In [1]: import numpy as np

In [2]: np.set_printoptions(precision=3, suppress=True, linewidth=160)

In [3]: rnd = lambda a: np.round(a, 3) + 0

In [4]: M = np.load("test16.npy")

In [5]: M
Out[5]: 
array([[ 2.271, 11.32 ,  3.939],
       [ 2.915, 11.367,  5.602],
       [ 1.5  , 11.557,  3.319],
       [-7.674, -0.744, -3.573],
       [ 4.744,  4.83 ,  5.506],
       [ 4.946,  4.204,  5.261],
       [ 5.011,  4.506,  5.07 ],
       [ 0.186, 12.03 ,  3.901],
       [ 6.646,  4.276,  6.474],
       [ 1.071, 12.391,  5.86 ]])

In [6]: basis = M[[7, 0]].astype(float)

In [7]: for _ in range(7):
   ...:     idx = np.linalg.norm(M[:, None] - basis, axis=-1).argmin(axis=1)
   ...:     basis = np.array([M[idx == j].mean(axis=0) for j in range(2)])
   ...: 

In [8]: idx
Out[8]: array([1, 1, 1, 0, 1, 1, 1, 1, 1, 1])

In [9]: rnd(basis[1] - basis[0])
Out[9]: array([10.928,  9.242,  8.565])

In [10]: np.abs(basis[1] - basis[0]).argmax()
Out[10]: np.int64(0)

In [11]: mat = np.loadtxt("layer13.csv", delimiter=",")

In [12]: rnd(mat)
Out[12]: 
array([[-33.789, -25.576, -31.955, -16.115,  -0.653,   2.618],
       [-26.504, -19.413, -25.891, -12.583,   0.052,   2.772],
       [-16.538, -11.104, -17.44 ,  -7.717,   0.818,   2.571],
       [-14.379,  -9.335, -15.569,  -6.655,   0.936,   2.433],
       [-13.349,  -8.497, -14.669,  -6.147,   0.984,   2.35 ],
       [-11.054,  -6.649, -12.641,  -5.014,   1.066,   2.118],
       [ -7.297,  -3.705,  -9.216,  -3.147,   1.095,   1.544],
       [ -4.915,  -1.94 ,  -6.915,  -1.958,   0.994,   0.976],
       [ -3.714,  -1.115,  -5.672,  -1.358,   0.875,   0.582],
       [ -3.012,  -0.673,  -4.894,  -1.009,   0.767,   0.298],
       [ -2.546,  -0.407,  -4.342,  -0.78 ,   0.671,   0.078],
       [ -1.906,  -0.112,  -3.497,  -0.475,   0.486,  -0.279],
       [ -0.793,  -0.132,  -1.345,  -0.121,  -0.041,  -0.716],
       [  1.002,   0.519,   1.254,   0.236,   0.252,   0.981],
       [  1.586,   0.883,   1.904,   0.395,   0.421,   1.526],
       [  8.575,   6.118,   8.583,   2.681,   2.594,   7.179],
       [ 43.36 ,  35.304,  37.847,  15.896,  13.   ,  29.404],
       [ 53.509,  44.022,  46.125,  19.912,  15.928,  35.261],
       [ 66.803,  55.495,  56.902,  25.222,  19.72 ,  42.719],
       [ 71.549,  59.603,  60.735,  27.129,  21.063,  45.334],
       [ 73.835,  61.583,  62.579,  28.049,  21.709,  46.586],
       [ 79.976,  66.908,  67.527,  30.527,  23.437,  49.926],
       [ 84.429,  70.773,  71.108,  32.327,  24.686,  52.327],
       [ 93.716,  78.844,  78.566,  36.094,  27.279,  57.288]])

In [13]: Xs = mat - mat.mean(axis=0)

In [14]: Uu, sigma, vt = np.linalg.svd(Xs, full_matrices=False)

In [15]: rnd(sigma ** 2 / (sigma ** 2).sum())
Out[15]: array([0.994, 0.006, 0.   , 0.   , 0.   , 0.   ])

In [16]: rnd(sigma)
Out[16]: array([327.755,  25.423,   6.963,   0.   ,   0.   ,   0.   ])

In [17]: rnd((sigma ** 2).sum() ** 2 / (sigma ** 4).sum())
Out[17]: np.float64(1.013)

In [18]: np.abs(vt[0]).argmax()
Out[18]: np.int64(0)

In [19]: np.linalg.matrix_rank(Xs)
Out[19]: np.int64(3)

In [20]: rnd(Xs.mean(axis=0))
Out[20]: array([0., 0., 0., 0., 0., 0.])

In [21]: np.searchsorted(np.cumsum(sigma ** 2) / (sigma ** 2).sum(), 0.9) + 1
Out[21]: np.int64(1)
